% ipython --no-banner

In [1]: import numpy as np

In [2]: from numpy import linalg as LA

In [3]: np.set_printoptions(suppress=True, linewidth=120)

In [4]: def tidy(a):
   ...:     return np.round(a, 2) + 0
   ...: 

In [5]: arr = np.loadtxt("out15.csv", delimiter=",")

In [6]: arr
Out[6]: 
array([[0., 0., 1., 0., 0., 0., 0., 0., 0., 0., 0.],
       [0., 0., 0., 0., 0., 0., 0., 1., 0., 0., 0.],
       [0., 0., 0., 0., 0., 0., 1., 0., 0., 0., 0.],
       [1., 0., 0., 0., 0., 0., 0., 0., 0., 0., 0.],
       [0., 0., 0., 0., 0., 1., 0., 0., 0., 0., 0.],
       [0., 0., 0., 0., 0., 0., 0., 0., 0., 0., 1.],
       [0., 0., 0., 0., 1., 0., 0., 0., 0., 0., 0.],
       [0., 0., 0., 0., 0., 0., 0., 0., 1., 0., 0.],
       [0., 0., 0., 1., 0., 0., 0., 0., 0., 0., 0.],
       [0., 0., 0., 0., 0., 0., 0., 0., 0., 1., 0.],
       [0., 1., 0., 0., 0., 0., 0., 0., 0., 0., 0.]])

In [7]: x0 = np.array([-3, 1, -2, 3, 3, -2, -1, -3, 0, 2, -3])

In [8]: tidy(np.sort(np.abs(np.degrees(np.angle(LA.eigvals(arr))))))
Out[8]: array([  0.,   0.,  36.,  36.,  72.,  72., 108., 108., 144., 144., 180.])

In [9]: tidy(np.abs(LA.eigvals(arr)))
Out[9]: array([1., 1., 1., 1., 1., 1., 1., 1., 1., 1., 1.])

In [10]: arr.T @ (arr @ x0)
Out[10]: array([-3.,  1., -2.,  3.,  3., -2., -1., -3.,  0.,  2., -3.])

In [11]: tidy(LA.inv(arr))
Out[11]: 
array([[0., 0., 0., 1., 0., 0., 0., 0., 0., 0., 0.],
       [0., 0., 0., 0., 0., 0., 0., 0., 0., 0., 1.],
       [1., 0., 0., 0., 0., 0., 0., 0., 0., 0., 0.],
       [0., 0., 0., 0., 0., 0., 0., 0., 1., 0., 0.],
       [0., 0., 0., 0., 0., 0., 1., 0., 0., 0., 0.],
       [0., 0., 0., 0., 1., 0., 0., 0., 0., 0., 0.],
       [0., 0., 1., 0., 0., 0., 0., 0., 0., 0., 0.],
       [0., 1., 0., 0., 0., 0., 0., 0., 0., 0., 0.],
       [0., 0., 0., 0., 0., 0., 0., 1., 0., 0., 0.],
       [0., 0., 0., 0., 0., 0., 0., 0., 0., 1., 0.],
       [0., 0., 0., 0., 0., 1., 0., 0., 0., 0., 0.]])
